% python3 -q
>>> import numpy as np
>>> from numpy import linalg as LA
>>> np.set_printoptions(precision=2, suppress=True, linewidth=140, floatmode="fixed")
>>> W0 = np.load("data.npy")
>>> W0
array([[-1.13,  1.35,  1.24,  8.96,  1.68, -2.79, -2.13],
       [-0.98,  0.53, -0.33, -8.37, -1.77,  4.57,  2.14],
       [ 0.72, -1.00, -1.07, -8.93, -1.71,  3.17,  2.15],
       [ 4.05, -3.87, -2.31, -7.68, -1.13, -0.59,  1.60],
       [ 0.53, -0.12,  0.53,  8.59,  1.77, -4.23, -2.16],
       [ 4.90, -4.17, -1.68,  3.62,  1.21, -6.30, -1.25],
       [ 5.58, -5.11, -2.69, -4.89, -0.42, -3.28,  0.80],
       [-0.42,  0.72,  0.94,  8.88,  1.73, -3.45, -2.16],
       [-6.00,  5.36,  2.60,  1.88, -0.22,  4.99, -0.02],
       [-4.22,  3.52,  1.28, -4.98, -1.42,  6.24,  1.54],
       [-4.40,  4.16,  2.42,  7.28,  1.02,  1.10, -1.47],
       [-5.74,  5.02,  2.26, -0.87, -0.75,  5.92,  0.64]])
>>> f, r1 = W0[4], W0[8]
>>> print(round(float(f @ f), 2))
100.0
>>> pr = (f @ r1) / (f @ f) * f
>>> print(LA.matrix_rank(np.outer(f, r1)))
1
>>> pr
array([-0.04,  0.01, -0.04, -0.67, -0.14,  0.33,  0.17])
>>> r1 - pr
array([-5.96,  5.35,  2.65,  2.55, -0.09,  4.66, -0.19])
>>> M = np.loadtxt("m.csv", delimiter=",")
>>> M
array([[-6.87, -1.46, -0.77, -7.07,  0.14],
       [-6.81, -3.31, -2.46, -5.91,  1.32],
       [-4.06,  3.72,  3.75, -6.90, -2.83],
       [ 3.62,  6.45,  5.61,  0.36, -3.69],
       [ 6.56,  4.10,  3.21,  5.15, -1.85],
       [-6.54, -4.14, -3.25, -5.10,  1.88],
       [-4.31,  3.47,  3.54, -7.04, -2.70],
       [-0.41, -6.33, -5.77,  3.28,  3.97],
       [ 4.76,  6.04,  5.14,  1.92, -3.29],
       [-6.13,  0.91,  1.35, -7.63, -1.28],
       [-6.91, -2.50, -1.72, -6.51,  0.80],
       [-6.82, -1.14, -0.47, -7.21, -0.06],
       [-4.75,  2.99,  3.13, -7.26, -2.44],
       [-0.46,  6.04,  5.58, -4.12, -3.89],
       [-6.16,  0.85,  1.30, -7.62, -1.25],
       [ 0.09, -6.18, -5.67,  3.77,  3.93],
       [-1.79,  5.42,  5.11, -5.29, -3.65],
       [-4.31,  3.47,  3.54, -7.04, -2.70],
       [ 5.24, -2.37, -2.61,  7.46,  2.11],
       [ 1.24,  6.50,  5.86, -2.43, -3.99],
       [ 5.55, -1.92, -2.22,  7.56,  1.86],
       [-6.70, -0.60,  0.01, -7.39, -0.39],
       [ 6.83,  1.20,  0.53,  7.18,  0.02],
       [ 4.17,  6.29,  5.42,  1.09, -3.52],
       [ 4.70, -3.04, -3.18,  7.24,  2.47],
       [-2.52,  4.97,  4.77, -5.86, -3.45],
       [-1.26, -6.51, -5.86,  2.41,  3.99],
       [ 6.40,  4.43,  3.53,  4.76, -2.08],
       [-6.31,  0.52,  1.01, -7.60, -1.06],
       [-5.42, -5.60, -4.68, -2.94,  2.94],
       [ 1.84,  6.57,  5.87, -1.77, -3.97],
       [ 6.90,  2.66,  1.86,  6.40, -0.90]])
>>> # null space of dimension 3
>>> D = LA.norm(M[:, None] - M[None], axis=-1)
>>> LA.norm(M, axis=1)
array([10.00, 10.00, 10.00, 10.00, 10.00, 10.00, 10.00, 10.00, 10.00, 10.00, 10.00, 10.00, 10.00, 10.00, 10.00, 10.00, 10.00, 10.00, 10.00,
       10.00, 10.00, 10.00, 10.00, 10.00, 10.00, 10.00, 10.00, 10.00, 10.00, 10.00, 10.00, 10.00])
>>> D.mean(axis=1).argmax()
np.int64(24)
>>> print(LA.matrix_rank(D ** 2))
3
>>> np.flatnonzero(D[10] < D.mean() / 2)
array([ 0,  1,  5,  9, 10, 11, 14, 21, 28])
>>> (D + 1e9 * np.eye(32)).round(6).argmin(axis=1)
array([11, 10, 17, 23, 27,  1, 17, 15, 23, 14,  1,  0,  6, 16,  9,  7, 25,  6, 20, 30, 18, 11, 31,  3, 18, 16,  7,  4, 14,  5, 19, 22])
